% python3 -q
>>> import numpy as np
>>> from numpy import linalg as LA
>>> np.set_printoptions(suppress=True, linewidth=100)
>>> rnd = lambda a: np.round(a, 1) + 0
>>> mat = np.loadtxt("m.csv", delimiter=",")
>>> mat
array([[4., 4., 5., 2., 0., 1., 3.],
       [5., 2., 0., 4., 0., 4., 4.],
       [2., 1., 1., 3., 1., 0., 5.],
       [4., 4., 5., 2., 0., 1., 3.],
       [2., 2., 3., 2., 2., 1., 4.],
       [3., 1., 2., 1., 4., 1., 5.],
       [3., 3., 4., 5., 0., 1., 1.],
       [4., 4., 2., 3., 4., 4., 2.]])
>>> x = np.array([1, 3, 1, -1, 1, 2, 2])
>>> y = mat @ x
>>> rnd(LA.lstsq(mat, y)[0])
array([ 1.,  3.,  1., -1.,  1.,  2.,  2.])
>>> print(rnd(LA.solve(mat.T @ mat, mat.T @ y)))
[ 1.  3.  1. -1.  1.  2.  2.]
>>> y
array([27., 23., 14., 27., 21., 23., 15., 31.])
>>> rng = np.random.default_rng(395)
>>> y = y + 0.3 * rng.normal(size=8)
>>> rnd(y)
array([26.8, 23.1, 14. , 27.1, 20.8, 23.2, 14.8, 31.3])
>>> beta, *_ = LA.lstsq(mat, y)
>>> beta.round()
array([ 1.,  3.,  1., -1.,  1.,  2.,  2.])
>>> rnd(mat.T @ (y - mat @ beta))
array([0., 0., 0., 0., 0., 0., 0.])
>>> rnd(beta)
array([ 1.2,  3.1,  0.8, -1. ,  1.1,  1.8,  1.9])
>>> cent = np.array([[-3, 1, 2, -3, 3, 2]])
>>> K = rng.normal(size=(16, 1)) @ cent + np.array([1, 2, 1, 1, 1, 2])
>>> rnd(K)
array([[-2.2,  3.1,  3.1, -2.2,  4.2,  4.1],
       [-4.3,  3.8,  4.5, -4.3,  6.3,  5.5],
       [-0.9,  2.6,  2.2, -0.9,  2.9,  3.2],
       [ 3. ,  1.3, -0.3,  3. , -1. ,  0.7],
       [ 2.9,  1.4, -0.3,  2.9, -0.9,  0.7],
       [ 1.1,  2. ,  0.9,  1.1,  0.9,  1.9],
       [ 2.2,  1.6,  0.2,  2.2, -0.2,  1.2],
       [ 5.6,  0.5, -2.1,  5.6, -3.6, -1.1],
       [ 0. ,  2.3,  1.7,  0. ,  2. ,  2.7],
       [ 2.6,  1.5, -0.1,  2.6, -0.6,  0.9],
       [ 2.2,  1.6,  0.2,  2.2, -0.2,  1.2],
       [ 5.8,  0.4, -2.2,  5.8, -3.8, -1.2],
       [ 1.9,  1.7,  0.4,  1.9,  0.1,  1.4],
       [ 1.9,  1.7,  0.4,  1.9,  0.1,  1.4],
       [ 2. ,  1.7,  0.3,  2. ,  0. ,  1.3],
       [ 5. ,  0.7, -1.6,  5. , -3. , -0.6]])
>>> # column 3 repeats column 0
>>> d = LA.norm(K[:, None] - K[None], axis=-1)
>>> np.flatnonzero(d[0] < d.mean() / 2)
array([0, 2])
>>> rnd(LA.norm(K, axis=1))
array([ 7.9, 11.9,  5.7,  4.6,  4.5,  3.4,  3.7,  9. ,  4.4,  4.1,  3.7,  9.4,  3.5,  3.5,  3.6,
        7.9])
>>> LA.matrix_rank(d ** 2)
np.int64(3)
>>> print(np.unravel_index(d.round(6).argmax(), d.shape))
(np.int64(1), np.int64(11))
>>> rnd(LA.norm(K - K.mean(axis=0), axis=1))
array([ 8. , 12.2,  5.3,  2.4,  2.2,  1.4,  0.8,  7.6,  3.6,  1.5,  0.8,  8. ,  0.3,  0.2,  0.5,
        6.3])
>>> d[0].round(6).argsort(kind="stable")[:4]
array([0, 2, 1, 8])
>>> left, sigma, VT = LA.svd(K)
>>> rnd(sigma)
array([21.2, 13.2,  0. ,  0. ,  0. ,  0. ])
>>> M2 = left[:, :2] @ np.diag(sigma[:2]) @ VT[:2]
>>> rnd(np.abs(K - M2).max())
np.float64(0.0)
>>> LA.matrix_rank(K, rtol=0.05)
np.int64(2)
>>> rnd(LA.norm(K - M2, 2)), rnd(sigma[2])
(np.float64(0.0), np.float64(0.0))
>>> rnd(LA.norm(K - M2) / LA.norm(K))
np.float64(0.0)
>>> def softmax(z):
...     e = np.exp(z - z.max(axis=-1, keepdims=True))
...     return e / e.sum(axis=-1, keepdims=True)
... 
>>> print(rnd(softmax(mat[0])))
[0.2 0.2 0.5 0.  0.  0.  0.1]
>>> print(rnd(softmax(mat).sum(axis=1)))
[1. 1. 1. 1. 1. 1. 1. 1.]
>>> rnd(softmax(10 * mat[0]))
array([0., 0., 1., 0., 0., 0., 0.])
>>> S = mat @ mat.T / np.sqrt(7)
>>> softmax(S).round(6).argmax(axis=1)
array([0, 1, 1, 0, 0, 5, 6, 7])
>>> rnd(softmax(S)[0] @ mat)
array([4., 4., 5., 2., 0., 1., 3.])
>>> M2 = np.c_[mat[:, :4] @ np.array([[1, 2, 0, -2], [3, 1, -2, 0], [2, 2, 3, 2], [-3, 0, -2, 2]]), np.array([-3, -2, 4, 1, -3, -2, 4, 5])]
>>> print(M2)
[[ 20.  22.   3.   6.  -3.]
 [ -1.  12. -12.  -2.  -2.]
 [ -2.   7.  -5.   4.   4.]
 [ 20.  22.   3.   6.   1.]
 [  8.  12.   1.   6.  -3.]
 [  7.  11.   2.   0.  -2.]
 [  5.  17.  -4.  12.   4.]
 [ 11.  16.  -8.   2.   5.]]
>>> LA.matrix_rank(np.c_[mat, M2])
np.int64(8)
>>> rnd(LA.norm(LA.qr(mat)[0].T @ M2, axis=0) ** 2 / ((M2 ** 2).sum(axis=0) + 1e-12))
array([1. , 1. , 1. , 1. , 0.9])
>>> rnd(LA.lstsq(mat, M2[:, 0])[0])
array([ 1.,  3.,  2., -3.,  0.,  0.,  0.])
>>> M = np.array([[2, 1, -2],
...     [-1, 3, 0],
...     [3, 0, -3],
...     [0, 3, -1],
...     [-2, 1, 3],
...     [3, 3, -3]])
>>> M[-1] = M[0] + 5 * M[1]
>>> M
array([[ 2,  1, -2],
       [-1,  3,  0],
       [ 3,  0, -3],
       [ 0,  3, -1],
       [-2,  1,  3],
       [-3, 16, -2]])
>>> # row 5 is much longer than the rest
>>> left, sigma, VT = LA.svd(M, full_matrices=False)
>>> rnd(left.T @ M @ VT.T)
array([[17. ,  0. ,  0. ],
       [ 0. ,  6.3,  0. ],
       [ 0. ,  0. ,  0.8]])
>>> np.allclose(left * sigma @ VT, M)
True
>>> rnd(VT @ VT.T)
array([[1., 0., 0.],
       [0., 1., 0.],
       [0., 0., 1.]])
>>> print(rnd(softmax(10 * M[5])))
[0. 1. 0.]
>>> rnd(softmax(M[5]))
array([0., 1., 0.])
>>> S = M @ M.T / np.sqrt(3)
>>> softmax(S)[5] @ M
array([-3., 16., -2.])
>>> rnd(softmax(S))
array([[0. , 0. , 0.2, 0. , 0. , 0.7],
       [0. , 0. , 0. , 0. , 0. , 1. ],
       [0. , 0. , 1. , 0. , 0. , 0. ],
       [0. , 0. , 0. , 0. , 0. , 1. ],
       [0. , 0. , 0. , 0. , 0.2, 0.8],
       [0. , 0. , 0. , 0. , 0. , 1. ]])
>>> M2 = np.array([[0], [-1], [-1], [1], [2], [-1], [2]])
>>> cent = np.array([[1, -2, -1, -1, -2]])
>>> W0 = M2 @ cent + 0.1 * rng.normal(size=(7, 5))
>>> rnd(W0)
array([[ 0. , -0.1,  0.2,  0. ,  0.1],
       [-1. ,  1.8,  1. ,  1. ,  2.1],
       [-0.8,  2.1,  0.9,  0.9,  2. ],
       [ 1.2, -2. , -1.1, -0.9, -2. ],
       [ 1.9, -4. , -2. , -2. , -4. ],
       [-1.1,  2.1,  1.1,  1.1,  2. ],
       [ 2. , -4.2, -2.1, -2. , -3.9]])
>>> np.argsort(-LA.norm(W0, axis=0).round(6), kind="stable")[:3]
array([1, 4, 2])
>>> rnd(LA.norm(W0, 2) / LA.norm(W0))
np.float64(1.0)
>>> LA.matrix_rank(W0, rtol=0.1)
np.int64(1)
>>> rnd(np.abs(LA.svd(W0)[2][-1]))
array([0.2, 0.2, 0.1, 0.9, 0.4])
>>> hat = W0 @ LA.solve(W0.T @ W0, W0.T)
>>> rnd(np.trace(hat))
np.float64(5.0)
>>> print(rnd(hat @ W0[:, 1]))
[-0.1  1.8  2.1 -2.  -4.   2.1 -4.2]
>>> print(rnd(hat))
[[ 1.   0.   0.   0.   0.  -0.1 -0.1]
 [ 0.   0.7 -0.1 -0.1 -0.3  0.1  0.2]
 [ 0.  -0.1  0.8  0.  -0.2 -0.3 -0.1]
 [ 0.  -0.1  0.   0.9 -0.1  0.1  0.1]
 [ 0.  -0.3 -0.2 -0.1  0.5 -0.2  0.2]
 [-0.1  0.1 -0.3  0.1 -0.2  0.4 -0.3]
 [-0.1  0.2 -0.1  0.1  0.2 -0.3  0.6]]
>>> t = np.radians(60)
>>> R = np.eye(5)
>>> R[4, 4] = R[3, 3] = np.cos(t)
>>> R[4, 3], R[3, 4] = -np.sin(t), np.sin(t)
>>> rnd(R)
array([[ 1. ,  0. ,  0. ,  0. ,  0. ],
       [ 0. ,  1. ,  0. ,  0. ,  0. ],
       [ 0. ,  0. ,  1. ,  0. ,  0. ],
       [ 0. ,  0. ,  0. ,  0.5,  0.9],
       [ 0. ,  0. ,  0. , -0.9,  0.5]])
>>> M2 = W0 @ R.T
>>> rnd(M2)
array([[ 0. , -0.1,  0.2,  0.1,  0.1],
       [-1. ,  1.8,  1. ,  2.4,  0.2],
       [-0.8,  2.1,  0.9,  2.2,  0.2],
       [ 1.2, -2. , -1.1, -2.2, -0.2],
       [ 1.9, -4. , -2. , -4.5, -0.3],
       [-1.1,  2.1,  1.1,  2.3,  0.1],
       [ 2. , -4.2, -2.1, -4.4, -0.2]])
>>> np.allclose(LA.norm(W0, axis=1), LA.norm(M2, axis=1))
True
>>> print(rnd(LA.det(R)), np.trace(R))
1.0 4.0
>>> blk = np.stack([W0, -2 * W0, W0[::-1]])
>>> (blk @ W0.T).shape
(3, 7, 7)
>>> rnd(LA.norm(blk, axis=(1, 2)))
array([11.6, 23.1, 11.6])
>>> LA.matrix_rank(blk.reshape(3, -1))
np.int64(2)
>>> rnd(blk.sum(axis=0))
array([[ 2. , -4.1, -2.3, -1.9, -4. ],
       [-0.1,  0.3,  0.1,  0.1, -0.1],
       [ 2.7, -6. , -2.9, -3. , -6. ],
       [ 0. ,  0. ,  0. ,  0. ,  0. ],
       [-2.7,  6. ,  2.9,  3. ,  6. ],
       [ 0.1, -0.3, -0.1, -0.1,  0.1],
       [-2. ,  4.1,  2.3,  1.9,  4. ]])
>>> print(blk.shape)
(3, 7, 5)
>>> f = np.array([6, 2])
>>> rnd(np.polyval(f, W0[1]))
array([-4. , 12.8,  8.1,  8.2, 14.8])
>>> rnd(np.convolve(W0[1], f))
array([-6. ,  8.8,  9.7,  8.2, 14.8,  4.3])
>>> rnd(np.cross(W0[1, :3], W0[4, :3]))
array([ 0.5, -0.1,  0.6])
>>> E = np.array([[0.9, -0.4, -1.3, -1.4, -1.2],
...     [-0.2, 0.2, 1.1, 0.2, -1.7],
...     [-0.7, -0.7, 0.3, 0.9, 1.0],
...     [-0.5, 0.6, 0.6, -0.5, 0.1]])
>>> f = np.array([-1, -3])
>>> rnd(np.array([np.convolve(row, f, "same") for row in E]))
array([[-0.9, -2.3,  2.5,  5.3,  5.4],
       [ 0.2,  0.4, -1.7, -3.5,  1.1],
       [ 0.7,  2.8,  1.8, -1.8, -3.7],
       [ 0.5,  0.9, -2.4, -1.3,  1.4]])
>>> np.polyval(f, E[1])
array([-2.8, -3.2, -4.1, -3.2, -1.3])
>>> rnd(np.convolve(E[1], f))
array([ 0.2,  0.4, -1.7, -3.5,  1.1,  5.1])
>>> blk = np.stack([E, -3 * E, E[::-1]])
>>> LA.matrix_rank(blk)
array([4, 4, 4])
>>> rnd(np.einsum("bij,cij->bc", blk, blk))
array([[ 14.4, -43.2,  -4.2],
       [-43.2, 129.5,  12.5],
       [ -4.2,  12.5,  14.4]])
>>> A = np.array([[-3, -3, 3], [1, 2, 2], [2, -3, 2], [-3, 2, -3], [-2, -2, 2]])
>>> M2 = np.c_[A[:, :2] @ np.array([[2, 3], [2, 1]]), np.array([1, 1, -3, 4, 5])]
>>> M2
array([[-12, -12,   1],
       [  6,   5,   1],
       [ -2,   3,  -3],
       [ -2,  -7,   4],
       [ -8,  -8,   5]])
>>> rnd(LA.norm(LA.qr(A)[0].T @ M2, axis=0) ** 2 / ((M2 ** 2).sum(axis=0) + 1e-12))
array([1. , 1. , 0.7])
>>> print(rnd(softmax(A[0] + 3)))
[0. 0. 1.]
>>> rnd(softmax(A).sum(axis=1))
array([1., 1., 1., 1., 1.])
>>> rnd(softmax(10 * A[0]))
array([0., 0., 1.])
>>> S = A @ A.T / np.sqrt(3)
>>> print(rnd(softmax(S + np.triu(np.full(S.shape, -np.inf), 1))))
[[1. 0. 0. 0. 0.]
 [0. 1. 0. 0. 0.]
 [0. 0. 1. 0. 0.]
 [0. 0. 0. 1. 0.]
 [1. 0. 0. 0. 0.]]
>>> rnd(softmax(S)[0] @ A)
array([-3., -3.,  3.])
>>> rnd(softmax(S))
array([[1., 0., 0., 0., 0.],
       [0., 1., 0., 0., 0.],
       [0., 0., 1., 0., 0.],
       [0., 0., 0., 1., 0.],
       [1., 0., 0., 0., 0.]])
>>> x = np.array([2, 2, 1])
>>> y = A @ x
>>> beta, lr = np.zeros(3), 1 / LA.norm(A, 2) ** 2
>>> for i in range(150):
...     beta -= lr * A.T @ (A @ beta - y)
...     if i % 50 == 0: print(i, round(LA.norm(A @ beta - y), 1))
... 
0 7.0
50 0.0
100 0.0
>>> rnd(LA.cond(A))
np.float64(2.5)
>>> rnd(beta)
array([2., 2., 1.])
>>> W = np.array([[1, 1, 1, 1], [3, 0, 3, 1], [2, 2, 1, 3]])
>>> beta = np.array([3, -8, -4, 2])
>>> hid = np.maximum(A @ W + beta, 0)
>>> LA.matrix_rank(hid)
np.int64(2)
>>> (hid > 0).astype(int)
array([[0, 0, 0, 1],
       [1, 0, 1, 1],
       [0, 0, 0, 1],
       [0, 0, 0, 0],
       [0, 0, 0, 1]])
>>> (hid > 0).mean(axis=0)
array([0.2, 0. , 0.2, 0.8])
>>> cent = np.array([[2, 1, 2], [0, 2, 2], [1, 1, 0], [2, 0, 1]])
>>> print((hid @ cent).round(6).argmax(axis=1))
[0 0 0 0 0]
>>> print(W @ cent)
[[ 5  4  5]
 [11  6  7]
 [11  7 11]]
>>> J = np.loadtxt("a.csv", delimiter=",")
>>> J
array([[ 1., -1.,  1., -1.],
       [ 1.,  0.,  0.,  0.],
       [ 1.,  1.,  1.,  1.],
       [ 1.,  2.,  4.,  8.]])
>>> t = np.radians(120)
>>> R = np.eye(4)
>>> R[0, 0] = R[2, 2] = np.cos(t)
>>> R[0, 2], R[2, 0] = -np.sin(t), np.sin(t)
>>> rnd(R)
array([[-0.5,  0. , -0.9,  0. ],
       [ 0. ,  1. ,  0. ,  0. ],
       [ 0.9,  0. , -0.5,  0. ],
       [ 0. ,  0. ,  0. ,  1. ]])
>>> M2 = J @ R.T
>>> np.allclose(J @ J.T, M2 @ M2.T)
True
>>> rnd(M2)
array([[-1.4, -1. ,  0.4, -1. ],
       [-0.5,  0. ,  0.9,  0. ],
       [-1.4,  1. ,  0.4,  1. ],
       [-4. ,  2. , -1.1,  8. ]])
>>> data = np.array([[0, 7, 3, 1], [-7, 0, 5, -5], [-3, -5, 0, -2], [-1, 5, 2, 0]])
>>> print(data)
[[ 0  7  3  1]
 [-7  0  5 -5]
 [-3 -5  0 -2]
 [-1  5  2  0]]
>>> x = np.array([2, -1, 0, -2])
>>> rnd(LA.svd(data, compute_uv=False))
array([10.6, 10.6,  0.6,  0.6])
>>> Q = LA.solve(np.eye(4) - data, np.eye(4) + data)
>>> rnd(LA.det(Q))
np.float64(1.0)
>>> rnd(Q @ Q.T)
array([[1., 0., 0., 0.],
       [0., 1., 0., 0.],
       [0., 0., 1., 0.],
       [0., 0., 0., 1.]])
